$ ipython --no-banner

In [1]: import numpy as np

In [2]: from numpy import linalg as LA

In [3]: np.set_printoptions(precision=2, suppress=True, linewidth=100)

In [4]: mat = np.loadtxt("test15.csv", delimiter=",")

In [5]: print(mat)
[[-5.  2. -1. -2.  0.  2. -3.  2.  0.  0.]
 [-1.  9. -2.  1. -1.  3.  2. -1. -1.  1.]
 [-3.  2.  0.  3.  0.  0.  0.  0.  3.  0.]
 [-1. -1.  2.  7. -2. -2.  2.  1.  0.  3.]
 [-1.  1. -3.  3. -8.  0.  3.  3.  0.  2.]
 [-3.  3.  0. -3.  2. -7.  3.  2.  1. -1.]
 [-2. -1.  2. -1. -2.  0.  1. -2. -3. -2.]
 [ 0.  2.  1.  0. -2.  2.  3.  0.  2. -1.]
 [-3. -2.  3.  0. -1. -2. -3. -1.  8.  2.]
 [-2.  1.  2.  1. -3. -1.  0. -1. -2. -2.]]

In [6]: th = np.radians(60)

In [7]: Rm = np.eye(10)

In [8]: Rm[1, 1] = Rm[3, 3] = np.cos(th)

In [9]: Rm[1, 3], Rm[3, 1] = -np.sin(th), np.sin(th)

In [10]: print(Rm)
[[ 1.    0.    0.    0.    0.    0.    0.    0.    0.    0.  ]
 [ 0.    0.5   0.   -0.87  0.    0.    0.    0.    0.    0.  ]
 [ 0.    0.    1.    0.    0.    0.    0.    0.    0.    0.  ]
 [ 0.    0.87  0.    0.5   0.    0.    0.    0.    0.    0.  ]
 [ 0.    0.    0.    0.    1.    0.    0.    0.    0.    0.  ]
 [ 0.    0.    0.    0.    0.    1.    0.    0.    0.    0.  ]
 [ 0.    0.    0.    0.    0.    0.    1.    0.    0.    0.  ]
 [ 0.    0.    0.    0.    0.    0.    0.    1.    0.    0.  ]
 [ 0.    0.    0.    0.    0.    0.    0.    0.    1.    0.  ]
 [ 0.    0.    0.    0.    0.    0.    0.    0.    0.    1.  ]]

In [11]: B = mat @ Rm.T

In [12]: print(np.abs(B - mat).max(axis=0))
[0.   5.56 0.   7.29 0.   0.   0.   0.   0.   0.  ]

In [13]: print(np.allclose(mat @ mat.T, B @ B.T))
True

In [14]: print(round(LA.det(Rm), 2), np.trace(Rm))
1.0 9.0
